$ python -q
>>> import numpy as np
>>> np.set_printoptions(precision=2, suppress=True, linewidth=200, legacy="1.25")
>>> def rnd(a):
...     return np.round(a, 2) + 0
... 
>>> E = np.load("test1.npy")
>>> E
array([[ 9,  1,  8,  2,  8,  7,  7,  2,  4,  6,  6],
       [ 4, 22,  5,  3,  8,  6,  4,  8,  0,  8,  6],
       [ 0,  0, 20,  8,  9,  6,  7,  1,  6,  1,  4],
       [ 7,  2,  4, 23,  3,  9,  7,  4,  3,  3,  4],
       [ 9,  7,  7,  7, 22,  6,  0,  9,  9,  1,  4],
       [ 5,  7,  5,  5,  2, 29,  8,  7,  3,  2,  1],
       [ 8,  1,  3,  6,  8,  8,  9,  3,  8,  5,  5],
       [ 7,  3,  4,  6,  7,  1,  1, 16,  7,  1,  1],
       [ 7,  1,  1,  3,  2,  0,  8,  8, 31,  2,  4],
       [ 2,  6,  8,  0,  7,  7,  2,  1,  9,  6,  5],
       [ 5,  6,  6,  9,  1,  0,  6,  9,  0,  9, 32]])
>>> Q, R = np.linalg.qr(E)
>>> rnd(abs(R[0, 0])), rnd(np.linalg.norm(E[:, 0]))
(21.05, 21.05)
>>> np.allclose(R.T @ R, E.T @ E)
True
>>> rnd(Q @ R)
array([[ 9.,  1.,  8.,  2.,  8.,  7.,  7.,  2.,  4.,  6.,  6.],
       [ 4., 22.,  5.,  3.,  8.,  6.,  4.,  8.,  0.,  8.,  6.],
       [ 0.,  0., 20.,  8.,  9.,  6.,  7.,  1.,  6.,  1.,  4.],
       [ 7.,  2.,  4., 23.,  3.,  9.,  7.,  4.,  3.,  3.,  4.],
       [ 9.,  7.,  7.,  7., 22.,  6.,  0.,  9.,  9.,  1.,  4.],
       [ 5.,  7.,  5.,  5.,  2., 29.,  8.,  7.,  3.,  2.,  1.],
       [ 8.,  1.,  3.,  6.,  8.,  8.,  9.,  3.,  8.,  5.,  5.],
       [ 7.,  3.,  4.,  6.,  7.,  1.,  1., 16.,  7.,  1.,  1.],
       [ 7.,  1.,  1.,  3.,  2.,  0.,  8.,  8., 31.,  2.,  4.],
       [ 2.,  6.,  8.,  0.,  7.,  7.,  2.,  1.,  9.,  6.,  5.],
       [ 5.,  6.,  6.,  9.,  1.,  0.,  6.,  9.,  0.,  9., 32.]])
>>> np.trace(Q @ Q.T)
11.0
>>> T = np.stack([E, 5 * E, E[::-1]])
>>> np.einsum("bij,cij->bc", T, T)
array([[  8545,  42725,   5018],
       [ 42725, 213625,  25090],
       [  5018,  25090,   8545]])
>>> rnd(np.linalg.norm(T, axis=(1, 2)))
array([ 92.44, 462.2 ,  92.44])
>>> T.shape
(3, 11, 11)
>>> E[7] @ E[8]
447
>>> rnd(np.linalg.norm(E, "nuc"))
235.39
>>> rnd(np.linalg.norm(E, 2))
68.84
>>> mat = np.array([[1.1, -0.9, 0.8, -0.5, -1.6],
...     [-1.1, -0.6, 1.3, -1.4, -1.0],
...     [-1.7, 0.0, 0.1, 1.3, -0.5],
...     [-0.1, -0.6, -1.8, 0.4, -1.2]])
>>> rng = np.random.default_rng(84022)
>>> mat[1] = mat[0] + 0.1 * rng.normal(size=5)
>>> rnd(mat)
array([[ 1.1 , -0.9 ,  0.8 , -0.5 , -1.6 ],
       [ 1.07, -1.04,  0.76, -0.48, -1.67],
       [-1.7 ,  0.  ,  0.1 ,  1.3 , -0.5 ],
       [-0.1 , -0.6 , -1.8 ,  0.4 , -1.2 ]])
>>> C2 = mat.T @ mat
>>> rnd(np.trace(C2)), rnd((mat ** 2).sum())
(21.36, 21.36)
>>> np.allclose(C2, C2.T)
True
>>> np.linalg.matrix_rank(C2)
4
>>> rnd(np.linalg.eigvalsh(C2)[::-1])
array([12.09,  6.12,  3.14,  0.  ,  0.  ])
>>> x0 = np.array([-2, 2, -3, -3, 3])
>>> a = np.maximum(mat @ x0, 0)
>>> rnd(np.maximum(mat @ x0, 0) - np.maximum(-mat @ x0, 0))
array([ -9.7 , -10.09,  -2.3 ,  -0.4 ])
>>> a
array([0., 0., 0., 0.])
>>> np.maximum(mat @ (3 * x0), 0)
array([0., 0., 0., 0.])
>>> rnd(np.tanh(mat @ x0))
array([-1.  , -1.  , -0.98, -0.38])
>>> mat * (a > 1e-9)[:, None]
array([[ 0., -0.,  0., -0., -0.],
       [ 0., -0.,  0., -0., -0.],
       [-0.,  0.,  0.,  0., -0.],
       [-0., -0., -0.,  0., -0.]])
>>> np.flatnonzero(a > 1e-9)
array([], dtype=int64)
>>> F = np.array([[1, 0, 0, 0, 0],
...     [2, 1, 0, 0, 0],
...     [-5, 3, 1, 0, 0],
...     [9, -4, 1, 1, 0],
...     [-7, -3, -2, 4, 1]])
>>> th = np.radians(60)
>>> R = np.eye(5)
>>> R[2, 2] = R[3, 3] = np.cos(th)
>>> R[2, 3], R[3, 2] = -np.sin(th), np.sin(th)
>>> rnd(R)
array([[ 1.  ,  0.  ,  0.  ,  0.  ,  0.  ],
       [ 0.  ,  1.  ,  0.  ,  0.  ,  0.  ],
       [ 0.  ,  0.  ,  0.5 , -0.87,  0.  ],
       [ 0.  ,  0.  ,  0.87,  0.5 ,  0.  ],
       [ 0.  ,  0.  ,  0.  ,  0.  ,  1.  ]])
>>> A2 = F @ R.T
>>> np.allclose(F @ F.T, A2 @ A2.T)
True
>>> rnd(np.abs(A2 - F).max(axis=0))
array([0.  , 0.  , 2.46, 3.73, 0.  ])
>>> rnd(np.linalg.norm(mat))
4.62
>>> rnd(np.linalg.svd(mat, compute_uv=False))
array([3.48, 2.47, 1.77, 0.07])
>>> rnd(mat.sum(axis=1))
array([-1.1 , -1.36, -0.8 , -3.3 ])
>>> rnd(mat.sum(axis=0))
array([ 0.37, -2.54, -0.14,  0.72, -4.97])
>>> rnd(np.diff(mat, axis=0))
array([[-0.03, -0.14, -0.04,  0.02, -0.07],
       [-2.77,  1.04, -0.66,  1.78,  1.17],
       [ 1.6 , -0.6 , -1.9 , -0.9 , -0.7 ]])
>>> mat.shape
(4, 5)
>>> np.linalg.matrix_rank(mat)
4
>>> C2 = F.T @ F
>>> np.trace(C2), (F ** 2).sum()
(219, 219)
>>> np.allclose(C2, C2.T)
True
>>> np.diag(C2)
array([160,  35,   6,  17,   1])
>>> rnd(np.linalg.svd(F, compute_uv=False) ** 2)
array([169.68,  45.91,   2.27,   1.14,   0.  ])
>>> rnd(np.linalg.eigvalsh(C2)[::-1])
array([169.68,  45.91,   2.27,   1.14,   0.  ])
>>> (F @ F.T).shape
(5, 5)
>>> labels = rng.permutation(5)
>>> labels
array([4, 1, 0, 2, 3])
>>> A2 = F[labels][:, labels]
>>> rnd(np.sort(np.abs(np.linalg.eigvals(A2))))
array([1., 1., 1., 1., 1.])
>>> A2
array([[ 1, -3, -7, -2,  4],
       [ 0,  1,  2,  0,  0],
       [ 0,  0,  1,  0,  0],
       [ 0,  3, -5,  1,  0],
       [ 0, -4,  9,  1,  1]])
>>> rnd(np.linalg.det(A2)), rnd(np.linalg.det(F[labels]))
(1.0, -1.0)
>>> rnd(np.linalg.norm(F, "nuc"))
22.38
>>> rnd(np.linalg.norm(F, 1)), rnd(np.linalg.norm(F, np.inf))
(24.0, 17.0)
>>> np.linalg.norm(F, axis=1).argmax()
3
>>> rnd(np.linalg.norm(F) ** 2 / np.linalg.norm(F, 2) ** 2)
1.29
>>> K = np.load("w.npy")
>>> K
array([[ 2.88,  1.64,  0.08, -5.3 , -3.65, -2.83,  0.76, -1.58, -0.14],
       [-2.48, -1.96, -0.32,  5.79,  3.25,  3.37, -1.01,  1.6 ,  0.42],
       [ 1.5 ,  0.49,  0.32, -3.66, -2.44, -2.31,  0.84, -1.15, -0.18],
       [-2.69, -2.01, -0.04,  4.99,  3.78,  2.97, -0.77,  1.91, -0.32],
       [-1.96, -1.27, -0.17,  3.75,  2.72,  2.15, -1.18,  1.3 ,  0.12],
       [-2.89, -1.6 ,  0.08,  5.44,  3.76,  3.2 , -1.12,  1.05,  0.52],
       [ 1.45,  0.8 ,  0.42, -3.36, -2.39, -1.9 ,  0.14, -1.05, -0.33],
       [-0.85, -0.39,  0.05,  1.94,  1.55,  0.61, -0.06,  0.23,  0.55],
       [ 0.59,  0.82,  0.1 , -1.97, -0.75, -1.3 ,  0.51, -1.21, -0.14],
       [ 0.4 , -0.16,  0.45, -0.22, -0.12,  0.26, -0.5 ,  0.24, -0.31],
       [-0.13, -0.04,  0.28,  0.05, -0.24, -0.23,  0.35, -0.28,  0.02],
       [ 1.45,  1.03, -0.26, -2.82, -2.32, -2.17,  0.63, -0.24,  0.06],
       [ 1.49,  1.29, -0.38, -3.35, -2.09, -2.3 ,  0.62, -1.1 , -0.77],
       [ 0.45, -0.14,  0.18,  0.36,  0.24, -0.12, -0.08, -0.24,  0.49],
       [ 1.98,  0.84,  0.  , -3.8 , -1.73, -1.97,  0.84, -0.76, -0.73],
       [-0.55, -0.56,  0.08,  2.39,  1.23,  1.77, -0.8 ,  0.19,  0.23],
       [-1.83, -1.32,  0.58,  3.32,  2.36,  2.  , -0.63,  0.81,  0.09],
       [-0.11, -0.3 ,  0.36, -0.19, -0.26, -0.02, -0.24, -0.65, -0.08],
       [-2.03, -0.9 ,  0.16,  3.91,  2.31,  1.68, -0.57,  0.95, -0.14],
       [ 0.91,  0.29,  0.14, -1.73, -0.98, -1.08, -0.29, -0.87, -0.25],
       [-1.05, -0.68, -0.03,  1.77,  0.77,  1.1 , -0.43,  0.61,  0.23],
       [ 1.78,  0.55,  0.17, -3.19, -2.49, -2.22,  0.62, -0.83, -0.46]])
>>> cen = (K - K.mean(axis=0)) / K.std(axis=0)
>>> np.argwhere(np.abs(cen) > 2)
array([], shape=(0, 2), dtype=int64)
>>> c = np.linalg.lstsq(np.delete(cen, 8, axis=1), cen[:, 8])[0]
>>> rnd(1 - np.var(cen[:, 8] - np.delete(cen, 8, axis=1) @ c))
0.59
>>> np.abs(c).argmax()
3
>>> X = np.load("dump.npy")
>>> X
array([[ 0.7, -0.5,  1.2,  1. ,  0.9, -0.4, -1.2,  0.5, -0.6,  1. ],
       [ 1.9,  0.3,  0. , -1.4,  0.5, -1. ,  3.3,  0.9, -2. ,  0.3],
       [ 0.9,  0.2,  0.7, -0.8, -1.2,  2.1,  3.3,  0.5, -1.2, -1. ],
       [ 0. ,  0.1, -0.2, -2.1, -0.5, -0.7,  1.5,  1.7, -0.6,  0.1],
       [ 1. , -2.7, -0.5, -1.5, -1.1, -1.4, -5.4, -0.7,  1. ,  0. ],
       [-1. , -0.3,  0.5,  1.4,  1.1, -2.8,  2.1, -0.7,  0.2,  1.4],
       [ 0.1,  0. , -1.1,  1.1, -1.6,  0.3,  0.3,  0.6,  0.8, -0.3]])
>>> x0 = np.array([-2, 2, -2, -2, 0, 2, 2, 3, 1, -2])
>>> np.sign((X @ x0).round(6))
array([-1.,  1.,  1.,  1., -1., -1.,  1.])
>>> rnd(X @ x0)
array([-11.1,   4.3,  11.9,  10.7, -18.1,  -8.5,   4.2])
>>> X @ np.eye(10)[9]
array([ 1. ,  0.3, -1. ,  0.1,  0. ,  1.4, -0.3])
>>> rnd(X * x0)
array([[ -1.4,  -1. ,  -2.4,  -2. ,   0. ,  -0.8,  -2.4,   1.5,  -0.6,  -2. ],
       [ -3.8,   0.6,   0. ,   2.8,   0. ,  -2. ,   6.6,   2.7,  -2. ,  -0.6],
       [ -1.8,   0.4,  -1.4,   1.6,   0. ,   4.2,   6.6,   1.5,  -1.2,   2. ],
       [  0. ,   0.2,   0.4,   4.2,   0. ,  -1.4,   3. ,   5.1,  -0.6,  -0.2],
       [ -2. ,  -5.4,   1. ,   3. ,   0. ,  -2.8, -10.8,  -2.1,   1. ,   0. ],
       [  2. ,  -0.6,  -1. ,  -2.8,   0. ,  -5.6,   4.2,  -2.1,   0.2,  -2.8],
       [ -0.2,   0. ,   2.2,  -2.2,   0. ,   0.6,   0.6,   1.8,   0.8,   0.6]])
>>> rnd(X @ (2 * x0))
array([-22.2,   8.6,  23.8,  21.4, -36.2, -17. ,   8.4])
